In [1]: import numpy as np

In [2]: np.set_printoptions(precision=2, suppress=True, linewidth=140)

In [3]: def rnd(a):
   ...:     return np.round(a, 2) + 0
   ...: 

In [4]: K = np.load("sample18.npy")

In [5]: K
Out[5]: 
array([[1, 1, 0, 3, 3, 3, 1, 1, 0, 2],
       [3, 3, 2, 2, 0, 5, 1, 4, 4, 4],
       [2, 6, 3, 3, 4, 5, 5, 4, 2, 4],
       [6, 4, 3, 3, 3, 5, 1, 4, 3, 5],
       [3, 6, 5, 0, 1, 6, 6, 8, 6, 3],
       [0, 3, 2, 0, 1, 2, 3, 2, 2, 1],
       [0, 0, 0, 0, 0, 0, 0, 0, 0, 0],
       [0, 0, 0, 0, 0, 0, 0, 0, 0, 0],
       [6, 5, 7, 0, 2, 6, 8, 8, 3, 4],
       [4, 3, 4, 1, 2, 3, 6, 6, 4, 5],
       [9, 5, 5, 2, 5, 7, 6, 9, 4, 6]])

In [6]: # rows 6 and 7 are equal

In [7]: Uu, sv, VT = np.linalg.svd(K)

In [8]: rnd(sv)
Out[8]: array([38.03,  8.1 ,  5.65,  5.2 ,  2.83,  2.04,  1.89,  0.66,  0.4 ,  0.  ])

In [9]: A2 = Uu[:, :9] @ np.diag(sv[:9]) @ VT[:9]

In [10]: np.linalg.matrix_rank(K, rtol=0.05)
Out[10]: np.int64(6)

In [11]: rnd(A2)
Out[11]: 
array([[1., 1., 0., 3., 3., 3., 1., 1., 0., 2.],
       [3., 3., 2., 2., 0., 5., 1., 4., 4., 4.],
       [2., 6., 3., 3., 4., 5., 5., 4., 2., 4.],
       [6., 4., 3., 3., 3., 5., 1., 4., 3., 5.],
       [3., 6., 5., 0., 1., 6., 6., 8., 6., 3.],
       [0., 3., 2., 0., 1., 2., 3., 2., 2., 1.],
       [0., 0., 0., 0., 0., 0., 0., 0., 0., 0.],
       [0., 0., 0., 0., 0., 0., 0., 0., 0., 0.],
       [6., 5., 7., 0., 2., 6., 8., 8., 3., 4.],
       [4., 3., 4., 1., 2., 3., 6., 6., 4., 5.],
       [9., 5., 5., 2., 5., 7., 6., 9., 4., 6.]])

In [12]: rnd(np.abs(K - A2).max())
Out[12]: np.float64(0.0)

In [13]: np.abs(np.diag(np.linalg.qr(K)[1])) > 1e-9
Out[13]: array([ True,  True,  True,  True,  True,  True,  True,  True,  True, False])

In [14]: Uu, sv, VT = np.linalg.svd(K)

In [15]: V = VT[:(sv > 1e-8).sum()]

In [16]: rng = np.random.default_rng(896717)

In [17]: x0 = K[5] + 3 * K[10] + rng.integers(2) * np.eye(10)[7]

In [18]: x0
Out[18]: array([27., 18., 17.,  6., 16., 23., 21., 29., 14., 19.])

In [19]: np.linalg.matrix_rank(np.vstack([K, x0]))
Out[19]: np.int64(9)

In [20]: np.allclose(V.T @ V @ x0, x0)
Out[20]: True

In [21]: m1 = np.load("layer10.npy")

In [22]: m1
Out[22]: 
array([[-0.46, -0.62, -0.6 ,  0.66,  0.91,  0.32, -1.  ,  0.96,  0.32,  0.6 ,  0.09, -0.7 ,  0.97],
       [ 0.74,  0.24, -0.58, -1.  ,  0.85,  1.  ,  1.  ,  1.  , -1.  ,  0.45,  0.77,  1.  , -0.99],
       [-0.77,  0.06, -0.54,  0.68, -0.69, -0.73, -0.99,  0.79,  0.12,  0.69,  0.62, -0.11,  0.83],
       [ 0.66,  0.2 , -0.25, -0.99, -0.54,  0.98,  1.  ,  0.95, -0.98,  0.5 ,  0.52,  0.99, -0.99],
       [-0.97,  0.13, -0.85,  0.91, -0.99, -0.95, -1.  ,  0.98,  0.28,  0.97,  0.92,  0.12,  0.94],
       [ 0.92, -0.67,  0.15, -0.96,  0.03,  1.  ,  1.  ,  0.78, -0.45,  0.4 , -0.67,  0.86, -1.  ],
       [ 0.6 , -0.47,  0.35,  0.13,  0.28,  0.56,  0.24, -0.57,  0.73, -0.22, -0.7 , -0.57, -0.55],
       [-0.88, -0.41, -0.73,  0.92, -1.  , -0.8 , -0.99,  0.95,  0.89,  0.98,  0.64, -0.06,  0.08],
       [ 0.89,  0.  ,  0.7 , -0.78,  1.  ,  0.85,  0.31, -0.91, -0.76, -0.99, -0.81, -0.75,  0.87],
       [-0.97,  0.85, -0.73,  0.45, -0.31, -0.98, -0.99,  0.86, -0.94,  0.37,  0.97,  0.65,  0.99],
       [ 0.6 ,  0.64,  0.05, -0.99,  0.74,  0.9 ,  1.  ,  0.56, -0.99, -0.54,  0.56,  0.99, -0.94],
       [-0.8 , -0.52, -0.94, -0.53, -1.  ,  0.81,  0.58,  1.  , -0.57,  1.  ,  0.92,  0.99, -0.97],
       [-0.55,  0.62, -0.08,  0.05,  0.7 , -0.79, -0.61, -0.27, -0.73, -0.54,  0.59,  0.1 ,  0.88],
       [ 0.92,  0.73,  0.71, -0.99,  1.  ,  0.94,  1.  , -0.87, -1.  , -0.99, -0.25,  0.89, -0.6 ],
       [-0.87,  0.42, -0.8 , -0.17, -0.54, -0.5 , -0.91,  0.99, -0.91,  0.82,  0.93,  0.85,  0.84],
       [-0.41,  0.32, -0.11,  0.15, -0.65, -0.58,  0.01, -0.03, -0.18,  0.16,  0.41,  0.24,  0.14],
       [-0.17, -0.85, -0.28,  0.93, -1.  ,  0.04, -0.98,  0.6 ,  0.99,  0.96, -0.6 , -0.79, -0.77],
       [-0.98,  0.43, -0.62,  0.99,  0.42, -1.  , -1.  ,  0.28,  0.62,  0.23,  0.8 , -0.95,  1.  ],
       [-0.07,  0.21,  0.65,  0.93,  1.  , -0.94, -1.  , -0.99,  0.79, -0.98, -0.7 , -0.99,  1.  ],
       [ 0.09,  0.8 , -0.3 , -0.99,  0.56,  0.76,  1.  ,  0.87, -1.  , -0.29,  0.87,  0.99, -0.83]])

In [23]: def softmax(z):
    ...:     e = np.exp(z - z.max(axis=-1, keepdims=True))
    ...:     return e / e.sum(axis=-1, keepdims=True)
    ...: 

In [24]: rnd(softmax(m1[17] + -2))
Out[24]: array([0.02, 0.09, 0.03, 0.16, 0.09, 0.02, 0.02, 0.08, 0.11, 0.07, 0.13, 0.02, 0.16])

In [25]: rnd(softmax(m1).sum(axis=1))
Out[25]: array([1., 1., 1., 1., 1., 1., 1., 1., 1., 1., 1., 1., 1., 1., 1., 1., 1., 1., 1., 1.])

In [26]: rnd(softmax(m1[17]))
Out[26]: array([0.02, 0.09, 0.03, 0.16, 0.09, 0.02, 0.02, 0.08, 0.11, 0.07, 0.13, 0.02, 0.16])

In [27]: S = m1 @ m1.T / np.sqrt(13)

In [28]: rnd(softmax(S)[17] @ m1)
Out[28]: array([-0.66,  0.14, -0.47,  0.61, -0.11, -0.62, -0.82,  0.5 ,  0.16,  0.38,  0.51, -0.2 ,  0.67])
